% python3 -q
>>> import numpy as np
>>> np.set_printoptions(precision=3, suppress=True, linewidth=140)
>>> F = np.load("w.npy")
>>> print(F)
[[1.    0.9   0.81  0.729 0.656]
 [0.9   1.    0.9   0.81  0.729]
 [0.81  0.9   1.    0.9   0.81 ]
 [0.729 0.81  0.9   1.    0.9  ]
 [0.656 0.729 0.81  0.9   1.   ]]
>>> evals, V = np.linalg.eigh(F)
>>> x0 = np.array([1, 3, 2, 0, 3])
>>> print(round(x0 @ F @ x0 / (x0 @ x0), 3), round(evals[0], 3), np.round(evals[-1], 3))
3.009 0.058 4.262
>>> print((np.sign(V[:, -1].round(6)) == np.sign(V[0, -1].round(6))).astype(int))
[1 1 1 1 1]
>>> print(np.abs(F).sum(axis=1).max(), round(float(np.abs(evals).max()), 3))
4.42 4.262
>>> print(x0 @ F @ x0)
69.218
>>> print(np.linalg.eigvalsh(F[1:, 1:]))
[0.061 0.102 0.31  3.527]
>>> print(V * np.maximum(evals, 0) @ V.T)
[[1.    0.9   0.81  0.729 0.656]
 [0.9   1.    0.9   0.81  0.729]
 [0.81  0.9   1.    0.9   0.81 ]
 [0.729 0.81  0.9   1.    0.9  ]
 [0.656 0.729 0.81  0.9   1.   ]]
>>> print(round(np.linalg.det(F), 3))
0.001
>>> print(np.linalg.matrix_power(F, 4))
[[60.835 64.576 65.831 64.557 60.805]
 [64.576 68.551 69.887 68.538 64.557]
 [65.831 69.887 71.256 69.887 65.831]
 [64.557 68.538 69.887 68.551 64.576]
 [60.805 64.557 65.831 64.576 60.835]]
>>> evals, V = np.linalg.eig(F)
>>> print(np.sort(np.linalg.eigvals(np.linalg.inv(F))))
[ 0.235  2.2    6.856 12.584 17.231]
>>> print(np.sort(np.linalg.eigvals(F.T)))
[0.058 0.079 0.146 0.455 4.262]
>>> print(np.sort(np.linalg.eigvals(F @ F)))
[ 0.003  0.006  0.021  0.207 18.165]
>>> B = np.array([[4, 7], [9, 2], [7, 0]])
>>> A = np.tile(B, (2, 3))
>>> print(A)
[[4 7 4 7 4 7]
 [9 2 9 2 9 2]
 [7 0 7 0 7 0]
 [4 7 4 7 4 7]
 [9 2 9 2 9 2]
 [7 0 7 0 7 0]]
>>> print(np.linalg.lstsq(A[:-1].T, A[-1])[2])
2
>>> print(np.round(A @ np.linalg.pinv(A) @ A, 3) + 0)
[[4. 7. 4. 7. 4. 7.]
 [9. 2. 9. 2. 9. 2.]
 [7. 0. 7. 0. 7. 0.]
 [4. 7. 4. 7. 4. 7.]
 [9. 2. 9. 2. 9. 2.]
 [7. 0. 7. 0. 7. 0.]]
>>> print(np.allclose(A[:-1].T @ np.linalg.lstsq(A[:-1].T, A[-1])[0], A[-1]))
True
>>> r = np.linalg.matrix_rank(A)
>>> print(r)
2
>>> ns = np.linalg.svd(A)[2][r:].T
>>> print(np.allclose(A @ ns, 0))
True
>>> print([int(np.linalg.matrix_rank(A[:, :j + 1])) for j in range(6)])
[1, 2, 2, 2, 2, 2]
>>> print(ns.shape)
(6, 4)
>>> print(np.round(ns @ ns.T, 3) + 0)
[[ 0.667  0.    -0.333  0.    -0.333  0.   ]
 [ 0.     0.667  0.    -0.333  0.    -0.333]
 [-0.333  0.     0.667  0.    -0.333  0.   ]
 [ 0.    -0.333  0.     0.667  0.    -0.333]
 [-0.333  0.    -0.333  0.     0.667  0.   ]
 [ 0.    -0.333  0.    -0.333  0.     0.667]]
>>> print(np.round(A @ ns, 3) + 0)
[[0. 0. 0. 0.]
 [0. 0. 0. 0.]
 [0. 0. 0. 0.]
 [0. 0. 0. 0.]
 [0. 0. 0. 0.]
 [0. 0. 0. 0.]]
>>> B = A / np.linalg.norm(A, axis=1, keepdims=True)
>>> C2 = B @ B.T
>>> print((np.abs(C2) > 0.9).astype(int))
[[1 0 0 1 0 0]
 [0 1 1 0 1 1]
 [0 1 1 0 1 1]
 [1 0 0 1 0 0]
 [0 1 1 0 1 1]
 [0 1 1 0 1 1]]
>>> print(np.degrees(np.arccos(np.clip(C2[0, 3], -1, 1))))
0.0
>>> K = np.load("out2.npy")
>>> print(K)
[[-26  -2  -1  -1   0  -2   0   0  -1  -1   2   1]
 [  0  44   1  -1   2  -2  -2  -2  -2   2   0   1]
 [  2  -2  39  -1  -1   0  -2   1  -1   1  -2   0]
 [ -1   0   0  30   2  -1   2  -2   2   2  -1   1]
 [  0   2   1   1  23   0  -1   2   0  -1   0   0]
 [  2   1  -2  -2   0   6   1   1  -1  -1   2  -2]
 [  2   1   1  -2   2  -2 -39   2  -1   1  -1  -1]
 [  0   0  -1   2   1   0  -1 -31   2   2   2  -1]
 [ -1   0   1   2   1  -2  -2   1  43   2  -2   2]
 [ -1   2  -2   0   0   2  -1  -2  -1  31  -1  -1]
 [  0   1   2   0   0  -2  -1   0  -2  -1  11  -2]
 [ -1   1   1   1   0   1   0   1   2   2  -2  17]]
>>> rng = np.random.default_rng(203)
>>> lab = rng.permutation(12)
>>> print(lab)
[ 6  8  1  0 10  3  5  2  4  7  9 11]
>>> B = K[lab][:, lab]
>>> print(np.trace(B))
148
>>> print(np.diag(B))
[-39  43  44 -26  11  30   6  39  23 -31  31  17]
>>> print(B)
[[-39  -1   1   2  -1  -2  -2   1   2   2   1  -1]
 [ -2  43   0  -1  -2   2  -2   1   1   1   2   2]
 [ -2  -2  44   0   0  -1  -2   1   2  -2   2   1]
 [  0  -1  -2 -26   2  -1  -2  -1   0   0  -1   1]
 [ -1  -2   1   0  11   0  -2   2   0   0  -1  -2]
 [  2   2   0  -1  -1  30  -1   0   2  -2   2   1]
 [  1  -1   1   2   2  -2   6  -2   0   1  -1  -2]
 [ -2  -1  -2   2  -2  -1   0  39  -1   1   1   0]
 [ -1   0   2   0   0   1   0   1  23   2  -1   0]
 [ -1   2   0   0   2   2   0  -1   1 -31   2  -1]
 [ -1  -1   2  -1  -1   0   2  -2   0  -2  31  -1]
 [  0   2   1  -1  -2   1   1   1   0   1   2  17]]
>>> print(np.sort(np.abs(np.linalg.eigvals(B))))
[ 6.644  9.965 16.965 22.517 25.86  30.58  30.58  31.155 38.589 38.832 43.768 43.768]
>>> u = np.array([3, 3, 3, -3, -1, -3, 1, -1, -3, -2])
>>> feats = u[np.abs(np.subtract.outer(np.arange(10), np.arange(10)))]
>>> print(feats)
[[ 3  3  3 -3 -1 -3  1 -1 -3 -2]
 [ 3  3  3  3 -3 -1 -3  1 -1 -3]
 [ 3  3  3  3  3 -3 -1 -3  1 -1]
 [-3  3  3  3  3  3 -3 -1 -3  1]
 [-1 -3  3  3  3  3  3 -3 -1 -3]
 [-3 -1 -3  3  3  3  3  3 -3 -1]
 [ 1 -3 -1 -3  3  3  3  3  3 -3]
 [-1  1 -3 -1 -3  3  3  3  3  3]
 [-3 -1  1 -3 -1 -3  3  3  3  3]
 [-2 -3 -1  1 -3 -1 -3  3  3  3]]
>>> # symmetric
>>> u = np.array([-4, 2, 9, 9, -5, -7, 6, 9, -7, 9])
>>> B = feats + np.outer(u, np.eye(10)[9])
>>> print(B)
[[ 3.  3.  3. -3. -1. -3.  1. -1. -3. -6.]
 [ 3.  3.  3.  3. -3. -1. -3.  1. -1. -1.]
 [ 3.  3.  3.  3.  3. -3. -1. -3.  1.  8.]
 [-3.  3.  3.  3.  3.  3. -3. -1. -3. 10.]
 [-1. -3.  3.  3.  3.  3.  3. -3. -1. -8.]
 [-3. -1. -3.  3.  3.  3.  3.  3. -3. -8.]
 [ 1. -3. -1. -3.  3.  3.  3.  3.  3.  3.]
 [-1.  1. -3. -1. -3.  3.  3.  3.  3. 12.]
 [-3. -1.  1. -3. -1. -3.  3.  3.  3. -4.]
 [-2. -3. -1.  1. -3. -1. -3.  3.  3. 12.]]
